$ python -q
>>> import numpy as np
>>> from numpy import linalg as LA
>>> np.set_printoptions(suppress=True, linewidth=160)
>>> arr = np.tanh(np.array([[-0.7, -0.8],
...     [-1.2, -1.2],
...     [-0.6, 0.1],
...     [1.2, 0.9],
...     [-0.4, 0.2],
...     [-2.1, -1.8],
...     [-1.0, -0.5],
...     [-0.3, 0.2],
...     [-1.3, -1.1],
...     [0.9, 1.5],
...     [2.7, -0.4],
...     [0.8, -1.4],
...     [-1.4, 0.4],
...     [-0.4, 2.5],
...     [-0.7, -0.7]]) @ np.array([[1.3, -1.1, -1.4, -0.1, 0.7, 0.4],
...     [-0.6, -0.1, -1.3, -1.0, 1.5, -0.4]]))
>>> arr.round(3) + 0
array([[-0.405,  0.691,  0.965,  0.701, -0.934,  0.04 ],
       [-0.686,  0.894,  0.997,  0.867, -0.99 ,  0.   ],
       [-0.686,  0.572,  0.611, -0.04 , -0.264, -0.273],
       [ 0.77 , -0.887, -0.993, -0.77 ,  0.975,  0.119],
       [-0.565,  0.397,  0.291, -0.159,  0.02 , -0.235],
       [-0.929,  0.986,  1.   ,  0.965, -1.   , -0.119],
       [-0.762,  0.818,  0.967,  0.537, -0.896, -0.197],
       [-0.47 ,  0.3  ,  0.159, -0.168,  0.09 , -0.197],
       [-0.774,  0.912,  0.997,  0.843, -0.988, -0.08 ],
       [ 0.264, -0.814, -0.997, -0.92 ,  0.994, -0.235],
       [ 0.999, -0.994, -0.997,  0.129,  0.859,  0.845],
       [ 0.954, -0.629,  0.604,  0.867, -0.912,  0.706],
       [-0.968,  0.905,  0.894, -0.254, -0.363, -0.617],
       [-0.965,  0.188, -0.991, -0.986,  0.998, -0.821],
       [-0.454,  0.686,  0.955,  0.647, -0.912,  0.   ]])
>>> m1 = np.array([[4, 3, 2], [4, 0, -5], [-2, -2, 2]])
>>> m1
array([[ 4,  3,  2],
       [ 4,  0, -5],
       [-2, -2,  2]])
>>> A2 = LA.inv(m1)
>>> np.round(LA.inv(A2), 3) + 0
array([[ 4.,  3.,  2.],
       [ 4.,  0., -5.],
       [-2., -2.,  2.]])
>>> np.round(m1 @ A2, 3) + 0
array([[1., 0., 0.],
       [0., 1., 0.],
       [0., 0., 1.]])
>>> np.round(LA.det(m1) * A2, 3)
array([[-10., -10., -15.],
       [  2.,  12.,  28.],
       [ -8.,   2., -12.]])
>>> round(LA.cond(m1), 3)
np.float64(5.534)
